In [1]: import numpy as np

In [2]: np.set_printoptions(suppress=True, linewidth=100)

In [3]: F = np.loadtxt("a.csv", delimiter=",")

In [4]: print(F)
[[-3. -3.  0. -3. -6. -3.  0. -6.]
 [ 2.  2.  0.  2.  4.  2.  0.  4.]
 [ 1.  1.  0.  1.  2.  1.  0.  2.]
 [-2. -2.  0. -2. -4. -2.  0. -4.]
 [ 2.  2.  0.  2.  4.  2.  0.  4.]
 [-3. -3.  0. -3. -6. -3.  0. -6.]
 [ 2.  2.  0.  2.  4.  2.  0.  4.]
 [-1. -1.  0. -1. -2. -1.  0. -2.]
 [-3. -3.  0. -3. -6. -3.  0. -6.]
 [-2. -2.  0. -2. -4. -2.  0. -4.]
 [ 3.  3.  0.  3.  6.  3.  0.  6.]
 [ 2.  2.  0.  2.  4.  2.  0.  4.]
 [ 3.  3.  0.  3.  6.  3.  0.  6.]]

In [5]: # looks like rank 1

In [6]: Uu, s, vt = np.linalg.svd(F)

In [7]: vecs = vt[:(s > 1e-8).sum()]

In [8]: rng = np.random.default_rng(3547)

In [9]: vec = F[1] + -3 * F[10] + rng.integers(2) * np.eye(8)[3]

In [10]: print(vec)
[ -7.  -7.   0.  -6. -14.  -7.   0. -14.]

In [11]: print(np.round(np.linalg.norm(vec - vecs.T @ vecs @ vec), 1))
1.0

In [12]: print(np.round(vecs.T @ vecs, 1))
[[0.1 0.1 0.  0.1 0.2 0.1 0.  0.2]
 [0.1 0.1 0.  0.1 0.2 0.1 0.  0.2]
 [0.  0.  0.  0.  0.  0.  0.  0. ]
 [0.1 0.1 0.  0.1 0.2 0.1 0.  0.2]
 [0.2 0.2 0.  0.2 0.3 0.2 0.  0.3]
 [0.1 0.1 0.  0.1 0.2 0.1 0.  0.2]
 [0.  0.  0.  0.  0.  0.  0.  0. ]
 [0.2 0.2 0.  0.2 0.3 0.2 0.  0.3]]

In [13]: Uu, s, vt = np.linalg.svd(F)

In [14]: print(s.round(1) + 0)
[29.2  0.   0.   0.   0.   0.   0.   0. ]

In [15]: Y = Uu[:, :1] @ np.diag(s[:1]) @ vt[:1]

In [16]: print(round(np.linalg.norm(F - Y) / np.linalg.norm(F), 1))
0.0

In [17]: print(np.linalg.matrix_rank(F, rtol=0.05))
1

In [18]: print(np.linalg.matrix_rank(Y))
1

In [19]: print(round(np.abs(F - Y).max(), 1))
0.0

In [20]: rk = np.linalg.matrix_rank(F)

In [21]: print(rk)
1

In [22]: N = np.linalg.svd(F)[2][rk:].T

In [23]: print(N.shape)
(8, 7)

In [24]: print([int(np.linalg.matrix_rank(F[:i])) for i in range(1, len(F) + 1)])
[1, 1, 1, 1, 1, 1, 1, 1, 1, 1, 1, 1, 1]

In [25]: print(np.linalg.matrix_rank(F.T @ F), np.linalg.matrix_rank(F @ F.T))
1 1

In [26]: print(np.round(N @ N.T, 1) + 0)
[[ 0.9 -0.1  0.  -0.1 -0.2 -0.1  0.  -0.2]
 [-0.1  0.9  0.  -0.1 -0.2 -0.1  0.  -0.2]
 [ 0.   0.   1.   0.   0.   0.   0.   0. ]
 [-0.1 -0.1  0.   0.9 -0.2 -0.1  0.  -0.2]
 [-0.2 -0.2  0.  -0.2  0.7 -0.2  0.  -0.3]
 [-0.1 -0.1  0.  -0.1 -0.2  0.9  0.  -0.2]
 [ 0.   0.   0.   0.   0.   0.   1.   0. ]
 [-0.2 -0.2  0.  -0.2 -0.3 -0.2  0.   0.7]]

In [27]: print(np.round(np.linalg.norm(F, axis=1), 1))
[10.4  6.9  3.5  6.9  6.9 10.4  6.9  3.5 10.4  6.9 10.4  6.9 10.4]

In [28]: print(round(float(np.linalg.norm(F, "nuc")), 1))
29.2

In [29]: print(round(np.linalg.norm(F[3], 1), 1), np.round(np.linalg.norm(F[3], np.inf), 1))
16.0 4.0

In [30]: print(np.linalg.norm(F, axis=1).argmax())
0

In [31]: print(round(np.linalg.norm(F[3] - F[10]), 1))
17.3

In [32]: print(np.round(np.linalg.norm(F) ** 2 / np.linalg.norm(F, 2) ** 2, 1))
1.0

In [33]: arr = np.loadtxt("test4.csv", delimiter=",")

In [34]: print(arr)
[[ 3. -2.  1.  8. -4. -7. -8. -2.  1.  7.]
 [-2.  3. -1. -4.  6.  5. -6. -9.  4. -7.]
 [ 0.  0.  3.  0.  1.  3.  2.  1.  1.  3.]
 [ 0.  0.  3.  0.  1.  0.  0.  0.  3.  1.]
 [ 0.  0.  2.  2.  2.  0.  1.  2.  2.  0.]
 [ 0.  0.  3.  2.  1.  2.  1.  2.  1.  2.]
 [ 0.  0.  1.  2.  0.  0.  2.  3.  0.  1.]
 [ 0.  0.  0.  0.  3.  2.  2.  1.  1.  1.]
 [ 0.  0.  2.  2.  3.  2.  3.  0.  1.  3.]
 [ 0.  0.  2.  0.  0.  0.  3.  2.  1.  1.]]

In [35]: print(np.linalg.matrix_rank(arr, rtol=0.1))
6

In [36]: print(np.linalg.cond(arr) > 100)
True

In [37]: print(np.argsort(-np.linalg.norm(arr, axis=0).round(6), kind="stable")[:3])
[6 9 7]

In [38]: K = np.load("run15.npy")

In [39]: print(K)
[[-2. -2. -2. -2. -9.]
 [-1. -1.  0. -2. -5.]
 [-1.  1.  1.  2.  8.]
 [-1.  1. -2.  2. -7.]
 [ 0.  0.  0.  0.  1.]]

In [40]: z = rng.permutation(5)

In [41]: print(z)
[4 2 0 1 3]

In [42]: Y = K[z][:, z]

In [43]: print(np.allclose(Y, K))
False

In [44]: print(np.diag(Y))
[ 1.  1. -2. -1.  2.]

In [45]: print(np.round(np.sort(np.abs(np.linalg.eigvals(Y))), 1))
[0.8 1.  2.1 2.1 3.4]

In [46]: print(np.trace(Y))
1.0

In [47]: print(round(np.linalg.det(Y), 1), round(np.linalg.det(K[z]), 1))
-12.0 -12.0

In [48]: mat = np.loadtxt("dump.csv", delimiter=",")

In [49]: print(mat)
[[ 3.  1.  1.  1.  3.  3.  2.  1.  3.  3.  1.  2.]
 [ 1.  3.  1.  1.  3.  3.  2.  1.  3.  3.  1.  2.]
 [ 1.  1.  3.  1.  3.  3.  2.  1.  3.  3.  1.  2.]
 [ 1.  1.  1.  3.  3.  3.  2.  1.  3.  3.  1.  2.]
 [ 3.  3.  3.  3. 11.  9.  6.  3.  9.  9.  3.  6.]
 [ 3.  3.  3.  3.  9. 11.  6.  3.  9.  9.  3.  6.]
 [ 2.  2.  2.  2.  6.  6.  6.  2.  6.  6.  2.  4.]
 [ 1.  1.  1.  1.  3.  3.  2.  3.  3.  3.  1.  2.]
 [ 3.  3.  3.  3.  9.  9.  6.  3. 11.  9.  3.  6.]
 [ 3.  3.  3.  3.  9.  9.  6.  3.  9. 11.  3.  6.]
 [ 1.  1.  1.  1.  3.  3.  2.  1.  3.  3.  3.  2.]
 [ 2.  2.  2.  2.  6.  6.  4.  2.  6.  6.  2.  6.]]

In [50]: print(np.linalg.cond(F) > 100)
True

In [51]: print([round(float(x), 1) for x in np.linalg.svd(F, compute_uv=False)[:3]])
[29.2, 0.0, 0.0]

In [52]: print(np.linalg.matrix_rank(F, rtol=0.1))
1

In [53]: print(round(float(np.linalg.norm(F, 2) / np.linalg.norm(F)), 1))
1.0

In [54]: print(np.argsort(-np.linalg.norm(F, axis=0).round(6), kind="stable")[:3])
[4 7 0]
